% python3 -q
>>> import numpy as np
>>> np.set_printoptions(precision=2, suppress=True, linewidth=160, legacy="1.25")
>>> def rnd(a):
...     return np.round(a, 2) + 0
... 
>>> W0 = np.load("out13.npy")
>>> print(W0)
[[ 10.73  11.65   0.29 -30.92 -10.63 -28.59 -41.03]
 [ 10.32   8.56   0.04 -30.93 -11.28 -30.79 -38.14]
 [  9.15   9.94  -0.43 -30.62 -11.06 -30.7  -41.27]
 [  8.76  10.77   1.34 -28.92  -7.96 -30.78 -39.71]
 [  6.52   8.91   0.69 -30.83  -9.99 -30.89 -40.91]
 [ 11.81  11.75  -0.82 -29.23  -9.33 -31.43 -42.25]
 [  9.77   9.4    0.01 -29.42  -8.34 -29.9  -38.  ]
 [  9.67  10.13   0.53 -29.25  -9.31 -29.96 -41.93]
 [  9.85   8.69   0.02 -29.39  -8.84 -28.16 -39.27]
 [ 10.39  10.97  -0.53 -30.46  -9.22 -29.97 -38.38]
 [ 10.93  11.57   1.33 -28.71  -9.71 -28.88 -39.64]
 [  9.94  12.02  -0.17 -30.96 -10.89 -30.33 -39.91]
 [  9.09   9.43  -0.13 -29.44 -10.9  -30.36 -40.81]
 [ 10.72  11.36   0.79 -30.26 -10.86 -27.32 -40.58]
 [ 12.21  11.02   1.19 -31.07  -8.75 -28.63 -39.6 ]
 [ 10.11  10.76  -0.69 -29.94  -9.62 -29.27 -40.93]
 [ 10.36   7.93   0.39 -30.68  -9.54 -30.76 -40.62]
 [  8.64   9.68   1.64 -30.08  -9.93 -28.46 -40.12]
 [ 11.87  11.23   0.21 -30.24 -10.45 -30.35 -39.32]
 [  9.33  10.73  -1.13 -31.   -10.59 -30.73 -40.98]
 [ 11.09   8.55   0.68 -29.21 -11.33 -30.28 -39.25]
 [ 10.14  10.03  -1.3  -31.46 -10.43 -27.77 -40.52]
 [ 11.1    9.86  -1.17 -30.04  -8.8  -29.37 -40.24]
 [ 10.16  11.58  -2.23 -32.31  -9.59 -29.64 -39.74]
 [ 10.4   11.45  -0.5  -31.15  -9.89 -29.42 -40.35]
 [ 10.45  11.13  -0.91 -32.34 -10.96 -28.8  -38.93]
 [ 10.19  10.51   0.38 -29.14  -9.65 -29.57 -40.59]
 [ 10.51   8.07  -0.44 -29.17 -10.4  -29.35 -38.6 ]
 [ 10.5    8.19   0.24 -30.24 -11.57 -30.41 -39.34]
 [  8.69  11.63   0.57 -30.87 -11.61 -29.97 -39.75]
 [ 10.78   8.66   1.08 -29.44 -10.8  -30.77 -41.38]
 [ 10.63  10.76   0.86 -30.59 -11.58 -30.23 -40.13]
 [ 11.18   9.96  -0.53 -30.51 -11.43 -29.13 -40.96]
 [  9.93  11.77   0.4  -29.84 -10.13 -29.15 -39.41]]
>>> blk = np.stack([W0, 3 * W0, W0[::-1]])
>>> print(np.linalg.matrix_rank(blk.reshape(3, -1)))
2
>>> K = np.loadtxt("case17.csv", delimiter=",")
>>> print(K)
[[-1.82 -0.36 -0.51  0.08  3.05 -0.62 -1.26 -1.43 -0.34]
 [-0.36  0.03  0.15 -1.86 -1.38  1.1  -2.49  0.25 -0.28]
 [-0.51  0.15  3.71  0.3   0.78  0.01  0.31  0.08 -0.82]
 [ 0.08 -1.86  0.3   2.21 -1.07  0.26 -2.14 -2.16  1.12]
 [ 3.05 -1.38  0.78 -1.07  0.07  0.26 -1.09  0.2   0.45]
 [-0.62  1.1   0.01  0.26  0.26  2.76 -1.35 -0.45 -0.42]
 [-1.26 -2.49  0.31 -2.14 -1.09 -1.35 -0.2   0.88 -0.37]
 [-1.43  0.25  0.08 -2.16  0.2  -0.45  0.88 -1.73  2.36]
 [-0.34 -0.28 -0.82  1.12  0.45 -0.42 -0.37  2.36 -1.03]]
>>> rng = np.random.default_rng(92409)
>>> idx = rng.permutation(9)
>>> other = K[:, idx] * rng.choice([-1, 1], 9)
>>> print(other)
[[-3.05 -0.51  0.08 -0.34 -1.82  0.62 -0.36 -1.43 -1.26]
 [ 1.38  0.15 -1.86 -0.28 -0.36 -1.1   0.03  0.25 -2.49]
 [-0.78  3.71  0.3  -0.82 -0.51 -0.01  0.15  0.08  0.31]
 [ 1.07  0.3   2.21  1.12  0.08 -0.26 -1.86 -2.16 -2.14]
 [-0.07  0.78 -1.07  0.45  3.05 -0.26 -1.38  0.2  -1.09]
 [-0.26  0.01  0.26 -0.42 -0.62 -2.76  1.1  -0.45 -1.35]
 [ 1.09  0.31 -2.14 -0.37 -1.26  1.35 -2.49  0.88 -0.2 ]
 [-0.2   0.08 -2.16  2.36 -1.43  0.45  0.25 -1.73  0.88]
 [-0.45 -0.82  1.12 -1.03 -0.34  0.42 -0.28  2.36 -0.37]]
>>> Uu, _, vt = np.linalg.svd(K.T @ other)
>>> print(rnd(np.linalg.lstsq(K, other)[0]))
[[ 0.  0.  0.  0.  1.  0.  0.  0.  0.]
 [ 0.  0.  0.  0.  0.  0.  1.  0.  0.]
 [ 0.  1.  0.  0.  0.  0.  0.  0.  0.]
 [ 0.  0.  1.  0.  0.  0.  0.  0.  0.]
 [-1.  0.  0.  0.  0.  0.  0.  0.  0.]
 [ 0.  0.  0.  0.  0. -1.  0.  0.  0.]
 [ 0.  0.  0.  0.  0.  0.  0.  0.  1.]
 [ 0.  0.  0.  0.  0.  0.  0.  1.  0.]
 [ 0.  0.  0.  1.  0.  0.  0.  0.  0.]]
>>> print(idx)
[4 2 3 8 0 5 1 7 6]
>>> print(rnd(Uu @ vt))
[[ 0.  0.  0.  0.  1.  0.  0.  0.  0.]
 [ 0.  0.  0.  0.  0.  0.  1.  0.  0.]
 [ 0.  1.  0.  0.  0.  0.  0.  0.  0.]
 [ 0.  0.  1.  0.  0.  0.  0.  0.  0.]
 [-1.  0.  0.  0.  0.  0.  0.  0.  0.]
 [ 0.  0.  0.  0.  0. -1.  0.  0.  0.]
 [ 0.  0.  0.  0.  0.  0.  0.  0.  1.]
 [ 0.  0.  0.  0.  0.  0.  0.  1.  0.]
 [ 0.  0.  0.  1.  0.  0.  0.  0.  0.]]
>>> A = np.array([[-1.82, 1.08, 1.52],
...     [0.49, 0.3, -0.04],
...     [-1.33, 0.42, 0.88],
...     [1.26, -0.6, -0.96],
...     [0.77, 0.54, -0.02],
...     [2.45, 0.06, -1.1]])
>>> # rows and columns are dependent
>>> r = np.linalg.matrix_rank(A)
>>> print(r)
2
>>> null = np.linalg.svd(A)[2][r:].T
>>> print(rnd(null[:, 0] / null[np.abs(null[:, 0]).round(6).argmax(), 0]))
[ 0.46 -0.63  1.  ]
>>> print([int(np.linalg.matrix_rank(A[:, :j + 1])) for j in range(3)])
[1, 2, 2]
>>> print(null.shape)
(3, 1)
>>> print(rnd(null @ null.T))
[[ 0.13 -0.18  0.29]
 [-0.18  0.24 -0.39]
 [ 0.29 -0.39  0.62]]
>>> print(np.unique(A.round(6), axis=0).shape)
(6, 3)
>>> print(rnd(np.trace(np.linalg.pinv(A) @ A)))
2.0
>>> print(np.allclose(A[:-1].T @ np.linalg.lstsq(A[:-1].T, A[-1])[0], A[-1]))
True
>>> print(rnd(A @ np.linalg.pinv(A) @ A))
[[-1.82  1.08  1.52]
 [ 0.49  0.3  -0.04]
 [-1.33  0.42  0.88]
 [ 1.26 -0.6  -0.96]
 [ 0.77  0.54 -0.02]
 [ 2.45  0.06 -1.1 ]]
>>> t = np.radians(90)
>>> R = np.eye(3)
>>> R[1, 1] = R[2, 2] = np.cos(t)
>>> R[1, 2], R[2, 1] = -np.sin(t), np.sin(t)
>>> print(rnd(R))
[[ 1.  0.  0.]
 [ 0.  0. -1.]
 [ 0.  1.  0.]]
>>> other = A @ R.T
>>> print(rnd(other))
[[-1.82 -1.52  1.08]
 [ 0.49  0.04  0.3 ]
 [-1.33 -0.88  0.42]
 [ 1.26  0.96 -0.6 ]
 [ 0.77  0.02  0.54]
 [ 2.45  1.1   0.06]]
>>> print(np.abs(other - A).max(axis=0))
[0.   2.6  1.16]
>>> print(rnd(np.linalg.svd(A, compute_uv=False)), rnd(np.linalg.svd(other, compute_uv=False)))
[4.36 1.35 0.  ] [4.36 1.35 0.  ]
